$ python -q
>>> import numpy as np
>>> import numpy.linalg as la
>>> np.set_printoptions(suppress=True, linewidth=120)
>>> M, _ = la.qr(np.array([[2.7, -1.8, 0.6, 0.7, -0.5, 0.1, -1.7, 0.4, 1.8],
...     [0.5, -0.4, -0.5, -0.1, 0.5, 2.2, 0.6, -0.5, -1.3],
...     [-1.9, 0.2, 0.2, -0.5, -0.8, 0.0, 2.0, -0.5, 1.2],
...     [-0.4, -0.3, -0.7, -0.4, -0.7, 0.4, -0.1, 1.9, 0.0],
...     [-0.1, 0.9, -0.3, -1.5, -0.8, 1.4, -0.3, 1.4, -1.0],
...     [0.8, 1.5, 0.9, -0.3, -0.2, 0.1, 0.0, 0.8, 0.8],
...     [0.1, 1.5, 1.1, -1.2, -0.8, 1.7, -1.3, -0.4, -0.3],
...     [-0.6, 0.8, -1.1, -1.2, -0.1, 0.8, 1.2, 1.1, 0.4],
...     [-1.7, 0.1, -0.6, 0.2, -1.1, 0.1, -0.3, 0.1, 0.2]]))
>>> M.round(2)
array([[-0.69, -0.34, -0.11, -0.35,  0.41,  0.04,  0.19, -0.25, -0.08],
       [-0.13, -0.09,  0.31, -0.08, -0.24, -0.85,  0.27,  0.09,  0.07],
       [ 0.49, -0.14, -0.44, -0.46, -0.08,  0.03,  0.58, -0.03,  0.02],
       [ 0.1 , -0.15,  0.27, -0.25,  0.32,  0.07, -0.03,  0.78, -0.34],
       [ 0.03,  0.31,  0.3 , -0.51,  0.15,  0.1 , -0.13,  0.02,  0.71],
       [-0.21,  0.62, -0.11,  0.34,  0.31,  0.01,  0.56,  0.21,  0.06],
       [-0.03,  0.54, -0.35, -0.39,  0.06, -0.33, -0.39, -0.08, -0.4 ],
       [ 0.15,  0.22,  0.63, -0.17, -0.02,  0.2 ,  0.26, -0.44, -0.44],
       [ 0.44, -0.15,  0.03,  0.22,  0.74, -0.33, -0.11, -0.28,  0.07]])
>>> round(np.abs(la.eigvals(M)).max(), 2)
np.float64(1.0)
>>> round(float(np.trace(M)), 2)
-2.08
>>> np.allclose(M @ M.T, M.T @ M)
True
>>> np.allclose(M, M.T)
False
>>> rng = np.random.default_rng(209)
>>> M2 = M + rng.integers(-2, 3, (9, 5)) @ rng.integers(-2, 3, (5, 9))
>>> M2.round(2)
array([[-1.69, -3.34, -0.11, -7.35, -0.59, -0.96, -1.81,  0.75,  2.92],
       [-6.13,  2.91,  4.31,  2.92, -5.24,  4.15,  5.27,  3.09,  6.07],
       [-1.51, -0.14,  2.56, -4.46, -1.08,  2.03,  2.58,  2.97,  5.02],
       [-1.9 ,  0.85,  1.27,  6.75,  3.32,  0.07, -0.03,  8.78,  9.66],
       [ 0.03,  4.31,  6.3 , -4.51,  6.15, -3.9 ,  7.87,  2.02,  2.71],
       [ 0.79,  7.62,  1.89, 10.34, -0.69,  4.01,  7.56, -4.79, -8.94],
       [-0.03, -1.46, -1.35, -1.39, -6.94,  8.67, -3.39, -1.08, -1.4 ],
       [ 1.15,  3.22, -0.37, 12.83, -0.02,  5.2 ,  0.26,  1.56, -0.44],
       [ 2.44, -3.15, -2.97, -3.78, -1.26, -0.33, -4.11, -4.28, -4.93]])
>>> np.round(la.svd(M2 - M, compute_uv=False), 2) + 0
array([23.85, 21.73, 17.16, 13.57,  4.31,  0.  ,  0.  ,  0.  ,  0.  ])
>>> r0 = np.array([-2, -1, 1, -1, -1, 1, -2, 0, 2])
>>> M2 = M + np.outer(r0, np.eye(9)[4])
>>> round(float(la.det(M2) / la.det(M)), 2), round(float(1 + la.solve(M, r0)[4]), 2)
(1.54, 1.54)
>>> la.matrix_rank(la.inv(M2) - la.inv(M), tol=1e-8)
np.int64(1)
>>> Uu, sig, VT = la.svd(M, full_matrices=False)
>>> sig.round(2)
array([1., 1., 1., 1., 1., 1., 1., 1., 1.])
>>> np.round(Uu.T @ Uu, 2) + 0
array([[1., 0., 0., 0., 0., 0., 0., 0., 0.],
       [0., 1., 0., 0., 0., 0., 0., 0., 0.],
       [0., 0., 1., 0., 0., 0., 0., 0., 0.],
       [0., 0., 0., 1., 0., 0., 0., 0., 0.],
       [0., 0., 0., 0., 1., 0., 0., 0., 0.],
       [0., 0., 0., 0., 0., 1., 0., 0., 0.],
       [0., 0., 0., 0., 0., 0., 1., 0., 0.],
       [0., 0., 0., 0., 0., 0., 0., 1., 0.],
       [0., 0., 0., 0., 0., 0., 0., 0., 1.]])
>>> (sig > 1e-8).sum()
np.int64(9)
>>> vec = np.array([2, 3, 2, 9, 0, 2, 6, 6, 4])
>>> np.round(la.inv(M), 2)
array([[-0.69, -0.13,  0.49,  0.1 ,  0.03, -0.21, -0.03,  0.15,  0.44],
       [-0.34, -0.09, -0.14, -0.15,  0.31,  0.62,  0.54,  0.22, -0.15],
       [-0.11,  0.31, -0.44,  0.27,  0.3 , -0.11, -0.35,  0.63,  0.03],
       [-0.35, -0.08, -0.46, -0.25, -0.51,  0.34, -0.39, -0.17,  0.22],
       [ 0.41, -0.24, -0.08,  0.32,  0.15,  0.31,  0.06, -0.02,  0.74],
       [ 0.04, -0.85,  0.03,  0.07,  0.1 ,  0.01, -0.33,  0.2 , -0.33],
       [ 0.19,  0.27,  0.58, -0.03, -0.13,  0.56, -0.39,  0.26, -0.11],
       [-0.25,  0.09, -0.03,  0.78,  0.02,  0.21, -0.08, -0.44, -0.28],
       [-0.08,  0.07,  0.02, -0.34,  0.71,  0.06, -0.4 , -0.44,  0.07]])
>>> [p for p in range(1, 25) if np.allclose(la.matrix_power(M, p), np.eye(9))]
[]
